In [1]: import numpy as np

In [2]: np.set_printoptions(precision=3, suppress=True, linewidth=160, floatmode="fixed")

In [3]: F = np.array([[2, 2, 0, 2, 0, 1, 2, 2, 1, 2, 0],
   ...:     [1, 2, 0, 1, 1, 2, 2, 2, 2, 2, 2],
   ...:     [2, 2, 0, 2, 0, 0, 2, 2, 2, 0, 1],
   ...:     [1, 0, 1, 0, 0, 0, 0, 0, 2, 0, 1],
   ...:     [1, 1, 1, 0, 0, 0, 1, 1, 1, 2, 2],
   ...:     [0, 1, 2, 2, 2, 1, 0, 0, 0, 0, 1]])

In [4]: F[3] = F[4]

In [5]: F
Out[5]: 
array([[2, 2, 0, 2, 0, 1, 2, 2, 1, 2, 0],
       [1, 2, 0, 1, 1, 2, 2, 2, 2, 2, 2],
       [2, 2, 0, 2, 0, 0, 2, 2, 2, 0, 1],
       [1, 1, 1, 0, 0, 0, 1, 1, 1, 2, 2],
       [1, 1, 1, 0, 0, 0, 1, 1, 1, 2, 2],
       [0, 1, 2, 2, 2, 1, 0, 0, 0, 0, 1]])

In [6]: rank = np.linalg.matrix_rank(F)

In [7]: rank
Out[7]: np.int64(5)

In [8]: null = np.linalg.svd(F)[2][rank:].T

In [9]: null.shape
Out[9]: (11, 6)

In [10]: [int(np.linalg.matrix_rank(F[:i])) for i in range(1, len(F) + 1)]
Out[10]: [1, 2, 3, 4, 4, 5]

In [11]: np.linalg.matrix_rank(F.T @ F), np.linalg.matrix_rank(F @ F.T)
Out[11]: (np.int64(5), np.int64(5))

In [12]: [int(np.linalg.matrix_rank(F[:, :j + 1])) for j in range(11)]
Out[12]: [1, 2, 3, 4, 4, 5, 5, 5, 5, 5, 5]

In [13]: np.linalg.lstsq(F[:-1].T, F[-1])[2]
Out[13]: np.int32(4)

In [14]: np.unique(F.round(6), axis=0).shape
Out[14]: (5, 11)

In [15]: np.round(F @ np.linalg.pinv(F) @ F, 3) + 0
Out[15]: 
array([[2.000, 2.000, 0.000, 2.000, 0.000, 1.000, 2.000, 2.000, 1.000, 2.000, 0.000],
       [1.000, 2.000, 0.000, 1.000, 1.000, 2.000, 2.000, 2.000, 2.000, 2.000, 2.000],
       [2.000, 2.000, 0.000, 2.000, 0.000, 0.000, 2.000, 2.000, 2.000, 0.000, 1.000],
       [1.000, 1.000, 1.000, 0.000, 0.000, 0.000, 1.000, 1.000, 1.000, 2.000, 2.000],
       [1.000, 1.000, 1.000, 0.000, 0.000, 0.000, 1.000, 1.000, 1.000, 2.000, 2.000],
       [0.000, 1.000, 2.000, 2.000, 2.000, 1.000, 0.000, 0.000, 0.000, 0.000, 1.000]])

In [16]: np.allclose(F[:-1].T @ np.linalg.lstsq(F[:-1].T, F[-1])[0], F[-1])
Out[16]: False

In [17]: left, s, vt = np.linalg.svd(F)

In [18]: np.argmax(s[:-1] / (s[1:] + 1e-6)) + 1
Out[18]: np.int64(5)

In [19]: s.round(3) + 0
Out[19]: array([9.730, 3.505, 3.329, 2.014, 1.702, 0.000])

In [20]: out = left[:, :5] @ np.diag(s[:5]) @ vt[:5]

In [21]: round(np.linalg.norm(F - out) / np.linalg.norm(F), 3)
Out[21]: np.float64(0.0)

In [22]: np.round(np.linalg.norm(F, 2), 3)
Out[22]: np.float64(9.73)

In [23]: np.linalg.norm(F, axis=1)
Out[23]: array([5.099, 5.568, 5.000, 3.742, 3.742, 3.873])

In [24]: np.round(np.linalg.norm(F, 1), 3), round(np.linalg.norm(F, np.inf), 3)
Out[24]: (np.float64(9.0), np.float64(17.0))

In [25]: round(np.linalg.norm(F) ** 2 / np.linalg.norm(F, 2) ** 2, 3)
Out[25]: np.float64(1.32)

In [26]: np.linalg.norm(F, axis=0)
Out[26]: array([3.317, 3.873, 2.449, 3.606, 2.236, 2.449, 3.742, 3.742, 3.317, 4.000, 3.742])

In [27]: out = F / np.sqrt((F ** 2).mean(axis=1, keepdims=True))

In [28]: F - F.mean(axis=1, keepdims=True)
Out[28]: 
array([[ 0.727,  0.727, -1.273,  0.727, -1.273, -0.273,  0.727,  0.727, -0.273,  0.727, -1.273],
       [-0.545,  0.455, -1.545, -0.545, -0.545,  0.455,  0.455,  0.455,  0.455,  0.455,  0.455],
       [ 0.818,  0.818, -1.182,  0.818, -1.182, -1.182,  0.818,  0.818,  0.818, -1.182, -0.182],
       [ 0.091,  0.091,  0.091, -0.909, -0.909, -0.909,  0.091,  0.091,  0.091,  1.091,  1.091],
       [ 0.091,  0.091,  0.091, -0.909, -0.909, -0.909,  0.091,  0.091,  0.091,  1.091,  1.091],
       [-0.818,  0.182,  1.182,  1.182,  1.182,  0.182, -0.818, -0.818, -0.818, -0.818,  0.182]])

In [29]: out[3]
Out[29]: array([0.886, 0.886, 0.886, 0.000, 0.000, 0.000, 0.886, 0.886, 0.886, 1.773, 1.773])

In [30]: W0 = np.load("x.npy")

In [31]: W0
Out[31]: 
array([[-0.997,  0.405,  0.515,  0.958, -0.970,  0.623, -0.753, -0.970,  0.980,  0.050, -0.188],
       [-1.000, -0.446,  0.851,  0.999, -0.912,  0.922,  0.976, -0.958,  0.990,  0.592, -0.938],
       [-0.958, -0.397, -0.178,  0.119,  0.851,  0.653,  0.996,  0.578, -0.493,  0.291, -0.814],
       [-0.565, -0.336,  0.493,  0.762, -0.327, -0.110, -0.139, -0.129,  0.336,  0.188, -0.129],
       [-0.991,  0.020,  0.291,  0.845, -0.578,  0.629,  0.664, -0.716,  0.800,  0.178, -0.551],
       [ 1.000, -0.110, -0.851, -0.997,  0.993, -0.623,  0.856,  0.988, -0.996, -0.264,  0.354],
       [-0.987, -0.060,  0.422,  0.890, -0.658,  0.523,  0.430, -0.716,  0.814,  0.197, -0.478],
       [ 0.523, -0.300,  0.446,  0.523, -0.291, -0.454, -0.706,  0.090,  0.050,  0.090,  0.245],
       [-0.430,  0.641, -0.371, -0.345, -0.691,  0.363, -0.706, -0.770,  0.675, -0.273,  0.273],
       [-0.986, -0.493,  0.925,  0.997, -0.972, -0.159, -0.930, -0.894,  0.967,  0.380, -0.080],
       [-0.998,  0.100,  0.782,  0.991, -0.982,  0.462, -0.862, -0.970,  0.987,  0.197, -0.197],
       [ 0.235,  0.804, -0.397, -0.478, -0.912,  0.149, -0.982, -0.907,  0.837, -0.438,  0.670],
       [-0.955,  0.493,  0.000,  0.558, -0.824,  0.558, -0.422, -0.874,  0.874, -0.090, -0.090],
       [ 0.995,  0.080, -0.470, -0.927,  0.701, -0.604, -0.565,  0.770, -0.862, -0.235,  0.565],
       [ 1.000,  0.711, -0.291, -0.980, -0.856, -0.983, -1.000,  0.050, -0.558, -0.701,  0.995],
       [-0.999,  0.110,  0.701,  0.988, -0.965,  0.658, -0.414, -0.963,  0.983,  0.226, -0.454],
       [ 0.808, -0.501,  0.397,  0.273,  0.327, -0.558, -0.291,  0.611, -0.515,  0.149,  0.149],
       [ 0.814, -0.291, -0.446, -0.827,  0.925, -0.080,  0.930,  0.876, -0.901,  0.040, -0.273],
       [-0.617,  0.090, -0.319, -0.327,  0.438,  0.422,  0.834,  0.110, -0.168,  0.010, -0.371],
       [ 0.935,  0.010, -0.843, -0.987,  0.986,  0.188,  0.989,  0.948, -0.975, -0.129, -0.354],
       [-0.664,  0.572, -0.119,  0.159, -0.821,  0.319, -0.814, -0.837,  0.804, -0.207,  0.264],
       [-0.996, -0.611,  0.859,  0.993, -0.797,  0.264,  0.291, -0.680,  0.887,  0.470, -0.598]])

In [32]: Ac = W0 - W0.mean(axis=0)

In [33]: vecs = np.linalg.svd(Ac)[2][:10]

In [34]: out = Ac - Ac @ vecs.T @ vecs

In [35]: np.linalg.norm(out, axis=1).round(6).argmax()
Out[35]: np.int64(11)

In [36]: round(float(np.linalg.norm(out) / np.linalg.norm(Ac)), 3)
Out[36]: 0.004

In [37]: np.round(out.std(axis=0), 3) + 0
Out[37]: array([0.000, 0.004, 0.001, 0.000, 0.001, 0.002, 0.000, 0.003, 0.002, 0.007, 0.000])

In [38]: np.diag(vecs.T @ vecs)
Out[38]: array([0.999, 0.806, 0.992, 0.998, 0.984, 0.966, 0.999, 0.900, 0.971, 0.383, 1.000])

In [39]: r0, g = W0[3], W0[5]

In [40]: round(float(r0 @ g), 3)
Out[40]: -2.64

In [41]: round(r0 @ r0, 3)
Out[41]: np.float64(1.576)

In [42]: p = (r0 @ g) / (r0 @ r0) * r0

In [43]: round(float(np.linalg.norm(r0 + g) ** 2 + np.linalg.norm(r0 - g) ** 2), 3)
Out[43]: 17.152

In [44]: p
Out[44]: array([ 0.947,  0.563, -0.826, -1.277,  0.548,  0.184,  0.233,  0.216, -0.563, -0.315,  0.216])

In [45]: g - p
Out[45]: array([ 0.053, -0.673, -0.025,  0.280,  0.445, -0.807,  0.623,  0.772, -0.433,  0.051,  0.138])

In [46]: np.linalg.matrix_rank(np.outer(r0, g))
Out[46]: np.int64(1)

In [47]: M = 0.5 ** np.abs(np.subtract.outer(np.arange(10), np.arange(10)))

In [48]: M
Out[48]: 
array([[1.000, 0.500, 0.250, 0.125, 0.062, 0.031, 0.016, 0.008, 0.004, 0.002],
       [0.500, 1.000, 0.500, 0.250, 0.125, 0.062, 0.031, 0.016, 0.008, 0.004],
       [0.250, 0.500, 1.000, 0.500, 0.250, 0.125, 0.062, 0.031, 0.016, 0.008],
       [0.125, 0.250, 0.500, 1.000, 0.500, 0.250, 0.125, 0.062, 0.031, 0.016],
       [0.062, 0.125, 0.250, 0.500, 1.000, 0.500, 0.250, 0.125, 0.062, 0.031],
       [0.031, 0.062, 0.125, 0.250, 0.500, 1.000, 0.500, 0.250, 0.125, 0.062],
       [0.016, 0.031, 0.062, 0.125, 0.250, 0.500, 1.000, 0.500, 0.250, 0.125],
       [0.008, 0.016, 0.031, 0.062, 0.125, 0.250, 0.500, 1.000, 0.500, 0.250],
       [0.004, 0.008, 0.016, 0.031, 0.062, 0.125, 0.250, 0.500, 1.000, 0.500],
       [0.002, 0.004, 0.008, 0.016, 0.031, 0.062, 0.125, 0.250, 0.500, 1.000]])

In [49]: out = np.linalg.inv(M)

In [50]: np.round(np.linalg.det(M) * out, 3) + 0
Out[50]: 
array([[ 0.100, -0.050,  0.000,  0.000,  0.000,  0.000,  0.000,  0.000,  0.000,  0.000],
       [-0.050,  0.125, -0.050,  0.000,  0.000,  0.000,  0.000,  0.000,  0.000,  0.000],
       [ 0.000, -0.050,  0.125, -0.050,  0.000,  0.000,  0.000,  0.000,  0.000,  0.000],
       [ 0.000,  0.000, -0.050,  0.125, -0.050,  0.000,  0.000,  0.000,  0.000,  0.000],
       [ 0.000,  0.000,  0.000, -0.050,  0.125, -0.050,  0.000,  0.000,  0.000,  0.000],
       [ 0.000,  0.000,  0.000,  0.000, -0.050,  0.125, -0.050,  0.000,  0.000,  0.000],
       [ 0.000,  0.000,  0.000,  0.000,  0.000, -0.050,  0.125, -0.050,  0.000,  0.000],
       [ 0.000,  0.000,  0.000,  0.000,  0.000,  0.000, -0.050,  0.125, -0.050,  0.000],
       [ 0.000,  0.000,  0.000,  0.000,  0.000,  0.000,  0.000, -0.050,  0.125, -0.050],
       [ 0.000,  0.000,  0.000,  0.000,  0.000,  0.000,  0.000,  0.000, -0.050,  0.100]])

In [51]: np.round(M @ out, 3) + 0
Out[51]: 
array([[1.000, 0.000, 0.000, 0.000, 0.000, 0.000, 0.000, 0.000, 0.000, 0.000],
       [0.000, 1.000, 0.000, 0.000, 0.000, 0.000, 0.000, 0.000, 0.000, 0.000],
       [0.000, 0.000, 1.000, 0.000, 0.000, 0.000, 0.000, 0.000, 0.000, 0.000],
       [0.000, 0.000, 0.000, 1.000, 0.000, 0.000, 0.000, 0.000, 0.000, 0.000],
       [0.000, 0.000, 0.000, 0.000, 1.000, 0.000, 0.000, 0.000, 0.000, 0.000],
       [0.000, 0.000, 0.000, 0.000, 0.000, 1.000, 0.000, 0.000, 0.000, 0.000],
       [0.000, 0.000, 0.000, 0.000, 0.000, 0.000, 1.000, 0.000, 0.000, 0.000],
       [0.000, 0.000, 0.000, 0.000, 0.000, 0.000, 0.000, 1.000, 0.000, 0.000],
       [0.000, 0.000, 0.000, 0.000, 0.000, 0.000, 0.000, 0.000, 1.000, 0.000],
       [0.000, 0.000, 0.000, 0.000, 0.000, 0.000, 0.000, 0.000, 0.000, 1.000]])

In [52]: np.round(np.linalg.cond(M), 3)
Out[52]: np.float64(7.884)

In [53]: (np.abs(out) > 1e-9).astype(int)
Out[53]: 
array([[1, 1, 0, 0, 0, 0, 0, 0, 0, 0],
       [1, 1, 1, 0, 0, 0, 0, 0, 0, 0],
       [0, 1, 1, 1, 0, 0, 0, 0, 0, 0],
       [0, 0, 1, 1, 1, 0, 0, 0, 0, 0],
       [0, 0, 0, 1, 1, 1, 0, 0, 0, 0],
       [0, 0, 0, 0, 1, 1, 1, 0, 0, 0],
       [0, 0, 0, 0, 0, 1, 1, 1, 0, 0],
       [0, 0, 0, 0, 0, 0, 1, 1, 1, 0],
       [0, 0, 0, 0, 0, 0, 0, 1, 1, 1],
       [0, 0, 0, 0, 0, 0, 0, 0, 1, 1]])

In [54]: np.linalg.inv(out)
Out[54]: 
array([[1.000, 0.500, 0.250, 0.125, 0.062, 0.031, 0.016, 0.008, 0.004, 0.002],
       [0.500, 1.000, 0.500, 0.250, 0.125, 0.062, 0.031, 0.016, 0.008, 0.004],
       [0.250, 0.500, 1.000, 0.500, 0.250, 0.125, 0.062, 0.031, 0.016, 0.008],
       [0.125, 0.250, 0.500, 1.000, 0.500, 0.250, 0.125, 0.062, 0.031, 0.016],
       [0.062, 0.125, 0.250, 0.500, 1.000, 0.500, 0.250, 0.125, 0.062, 0.031],
       [0.031, 0.062, 0.125, 0.250, 0.500, 1.000, 0.500, 0.250, 0.125, 0.062],
       [0.016, 0.031, 0.062, 0.125, 0.250, 0.500, 1.000, 0.500, 0.250, 0.125],
       [0.008, 0.016, 0.031, 0.062, 0.125, 0.250, 0.500, 1.000, 0.500, 0.250],
       [0.004, 0.008, 0.016, 0.031, 0.062, 0.125, 0.250, 0.500, 1.000, 0.500],
       [0.002, 0.004, 0.008, 0.016, 0.031, 0.062, 0.125, 0.250, 0.500, 1.000]])

In [55]: np.round(np.linalg.det(M) * np.linalg.det(out), 3)
Out[55]: np.float64(1.0)

In [56]: np.allclose(out, M.T)
Out[56]: False

In [57]: x = np.array([2, 2, 3, 1, 3, 0, 0, 1, 1, 0])

In [58]: rhs = M @ x

In [59]: beta, lr = np.zeros(10), 1 / np.linalg.norm(M, 2) ** 2

In [60]: for i in range(5):
    ...:     beta -= lr * M.T @ (M @ beta - rhs)
    ...:     if i % 1 == 0: print(i, round(np.linalg.norm(M @ beta - rhs), 3))
    ...: 
0 2.625
1 1.603
2 1.213
3 1.047
4 0.958

In [61]: round(float(np.linalg.cond(M)), 3)
Out[61]: 7.884

In [62]: beta
Out[62]: array([1.792, 2.262, 2.397, 1.993, 1.682, 0.834, 0.476, 0.586, 0.574, 0.316])
